>>> import numpy as np
>>> import numpy.linalg as la
>>> np.set_printoptions(suppress=True, linewidth=160)
>>> F = np.load("x.npy")
>>> F
array([[-1,  0,  1,  2,  3],
       [ 4,  5,  6,  7,  8],
       [ 9, 10, 11, 12, 13],
       [14, 15, 16, 17, 18],
       [19, 20, 21, 22, 23]])
>>> # rows and columns are dependent
>>> rng = np.random.default_rng(868)
>>> idx = rng.permutation(5)
>>> idx
array([4, 1, 0, 3, 2])
>>> B = F[idx][:, idx]
>>> np.round(np.sort(np.abs(la.eigvals(B))), 2) + 0
array([ 0.  ,  0.  ,  0.  ,  4.22, 59.22])
>>> np.allclose(B, F)
False
>>> np.trace(B)
np.int64(55)
>>> np.diag(B)
array([23,  5, -1, 17, 11])
>>> B
array([[23, 20, 19, 22, 21],
       [ 8,  5,  4,  7,  6],
       [ 3,  0, -1,  2,  1],
       [18, 15, 14, 17, 16],
       [13, 10,  9, 12, 11]])
>>> np.allclose(F @ F.T, F.T @ F)
False
>>> np.round(np.abs(la.eigvals(F)).max(), 2)
np.float64(59.22)
>>> np.trace(F)
np.int64(55)
>>> np.round(np.sort(np.abs(la.eigvals(F))), 2) + 0
array([ 0.  ,  0.  ,  0.  ,  4.22, 59.22])
>>> (F + F.T) / 2
array([[-1.,  2.,  5.,  8., 11.],
       [ 2.,  5.,  8., 11., 14.],
       [ 5.,  8., 11., 14., 17.],
       [ 8., 11., 14., 17., 20.],
       [11., 14., 17., 20., 23.]])
>>> np.allclose(F, F.T)
False
>>> cent = np.array([[0, -2, -1], [0, 2, 0]])
>>> M = np.repeat(cent, 16 // 2, axis=0)
>>> M = M + 0.05 * rng.normal(size=M.shape)
>>> M.round(2) + 0
array([[-0.05, -2.03, -0.99],
       [ 0.01, -2.01, -0.95],
       [-0.01, -2.05, -1.05],
       [ 0.02, -1.99, -1.01],
       [-0.02, -2.  , -1.04],
       [ 0.01, -1.97, -0.98],
       [ 0.11, -2.06, -0.98],
       [ 0.04, -2.04, -1.  ],
       [ 0.05,  1.99,  0.01],
       [ 0.03,  2.01, -0.05],
       [-0.04,  1.96,  0.07],
       [ 0.07,  2.05,  0.  ],
       [-0.03,  1.96, -0.03],
       [ 0.03,  1.98, -0.04],
       [ 0.02,  2.03,  0.03],
       [ 0.01,  1.99,  0.01]])
>>> cent = M[[5, 8]].astype(float)
>>> for _ in range(6):
...     idx = la.norm(M[:, None] - cent, axis=-1).argmin(axis=1)
...     cent = np.array([M[idx == j].mean(axis=0) for j in range(2)])
... 
>>> idx
array([0, 0, 0, 0, 0, 0, 0, 0, 1, 1, 1, 1, 1, 1, 1, 1])
>>> np.bincount(idx)
array([8, 8])
>>> cent.round(2) + 0
array([[ 0.01, -2.02, -1.  ],
       [ 0.02,  2.  ,  0.  ]])
>>> left, s, vt = la.svd(M, full_matrices=False)
>>> np.round(np.cumsum(s ** 2) / np.sum(s ** 2), 2)
array([0.95, 1.  , 1.  ])
>>> round(float(np.sqrt((s ** 2).sum())), 2), np.round(la.norm(M), 2)
(8.52, np.float64(8.52))
>>> np.round(vt @ vt.T, 2) + 0
array([[1., 0., 0.],
       [0., 1., 0.],
       [0., 0., 1.]])
>>> np.round(s / s[0], 2)
array([1.  , 0.23, 0.02])
>>> x0 = np.array([1, -2, -1])
>>> target = M @ x0
>>> np.round(la.pinv(M) @ M, 2) + 0
array([[1., 0., 0.],
       [0., 1., 0.],
       [0., 0., 1.]])
>>> np.round(la.lstsq(M, target)[0], 2)
array([ 1., -2., -1.])
>>> target = target + 0.3 * rng.normal(size=16)
>>> target.round(2)
array([ 5.21,  5.49,  5.23,  4.98,  4.74,  4.64,  5.1 ,  5.25, -3.9 , -3.42, -4.34, -4.56, -3.71, -4.1 , -4.28, -3.75])
>>> coef, *_ = la.lstsq(M, target)
>>> round(float(la.norm(target - M @ coef)), 2)
1.13
>>> np.round(M.T @ (target - M @ coef), 2) + 0
array([0., 0., 0.])
>>> coef.round(2)
array([-0.15, -2.01, -1.03])
>>> cen = (M - M.mean(axis=0)) / M.std(axis=0)
>>> np.round(cen.std(axis=0), 2)
array([1., 1., 1.])
>>> np.argwhere(np.abs(cen) > 2)
array([[6, 0]])
>>> coef = la.lstsq(np.delete(cen, 0, axis=1), cen[:, 0])[0]
>>> coef.round(2)
array([ 0.7 , -0.65])
>>> B = np.c_[M[:, :1] @ np.array([[-6]]), np.array([-2, -1, 0, -2, -2, 1, 0, 3, -1, 2, 1, 1, -2, -3, 1, 0])]
>>> B.round(2)
array([[ 0.3 , -2.  ],
       [-0.08, -1.  ],
       [ 0.07,  0.  ],
       [-0.11, -2.  ],
       [ 0.11, -2.  ],
       [-0.08,  1.  ],
       [-0.63,  0.  ],
       [-0.26,  3.  ],
       [-0.32, -1.  ],
       [-0.17,  2.  ],
       [ 0.23,  1.  ],
       [-0.42,  1.  ],
       [ 0.16, -2.  ],
       [-0.15, -3.  ],
       [-0.11,  1.  ],
       [-0.08,  0.  ]])
>>> la.matrix_rank(B)
np.int64(2)
>>> np.round(la.lstsq(M, B[:, 0])[0], 2) + 0
array([-6.,  0.,  0.])
>>> la.matrix_rank(np.c_[M, B])
np.int64(4)
>>> mat = np.loadtxt("out11.csv", delimiter=",")
>>> mat
array([[-3.,  1., -2.,  0.,  0.],
       [-3.,  2.,  1.,  0.,  0.],
       [ 4., -3., -5.,  0.,  0.],
       [ 0.,  0.,  0., -3.,  0.],
       [ 0.,  0.,  0., -1., -3.]])
>>> # 2 blocks once reordered
>>> w1 = np.array([[-6, -2, -9], [6, -5, -6], [-3, 0, 7], [-9, -2, -1], [-2, -4, -1]])
>>> coef = np.array([0, 2, 2])
>>> act = np.maximum(mat @ w1 + coef, 0)
>>> la.matrix_rank(act)
np.int64(3)
>>> act
array([[30.,  3.,  9.],
       [27.,  0., 24.],
       [ 0.,  9.,  0.],
       [27.,  8.,  5.],
       [15., 16.,  6.]])
>>> cent = np.array([[5, 1], [3, -2], [0, 2]])
>>> act @ cent
array([[159.,  42.],
       [135.,  75.],
       [ 27., -18.],
       [159.,  21.],
       [123.,  -5.]])
>>> B = la.inv(mat)
>>> np.allclose(B, mat.T)
False
>>> mat @ B
array([[1., 0., 0., 0., 0.],
       [0., 1., 0., 0., 0.],
       [0., 0., 1., 0., 0.],
       [0., 0., 0., 1., 0.],
       [0., 0., 0., 0., 1.]])
>>> round(la.slogdet(mat)[0], 2)
np.float64(1.0)
>>> t3 = np.stack([mat, 2 * mat, mat[::-1]])
>>> np.round(la.det(t3), 2)
array([  72., 2304.,   72.])
>>> la.matrix_rank(t3)
array([5, 5, 5])
>>> np.round(la.norm(t3, axis=(1, 2)), 2)
array([ 9.85, 19.7 ,  9.85])
>>> (t3 @ mat.T).shape
(3, 5, 5)
>>> data = np.load("case13.npy")
>>> data.round(2)
array([[0.43, 0.29, 0.29],
       [0.  , 0.75, 0.25],
       [0.4 , 0.  , 0.6 ]])
>>> x0 = np.array([-1, 3, -5])
>>> target = data @ x0
>>> coef, lr = np.zeros(3), 1 / la.norm(data, 2) ** 2
>>> for i in range(3):
...     coef -= lr * data.T @ (data @ coef - target)
...     if i % 1 == 0: print(i, round(la.norm(data @ coef - target), 2))
... 
0 1.89
1 1.18
2 0.81
>>> round(la.cond(data), 2)
np.float64(4.93)
>>> idx = rng.permutation(3)
>>> B = data[:, idx] * rng.choice([-1, 1], 3)
>>> B.round(2)
array([[ 0.29,  0.43, -0.29],
       [ 0.25,  0.  , -0.75],
       [ 0.6 ,  0.4 , -0.  ]])
>>> left, _, vt = la.svd(data.T @ B)
>>> np.round(la.lstsq(data, B)[0], 2) + 0
array([[ 0.,  1.,  0.],
       [ 0.,  0., -1.],
       [ 1.,  0.,  0.]])
>>> np.round(left @ vt, 2) + 0
array([[ 0.,  1.,  0.],
       [ 0.,  0., -1.],
       [ 1.,  0.,  0.]])
>>> idx
array([2, 0, 1])
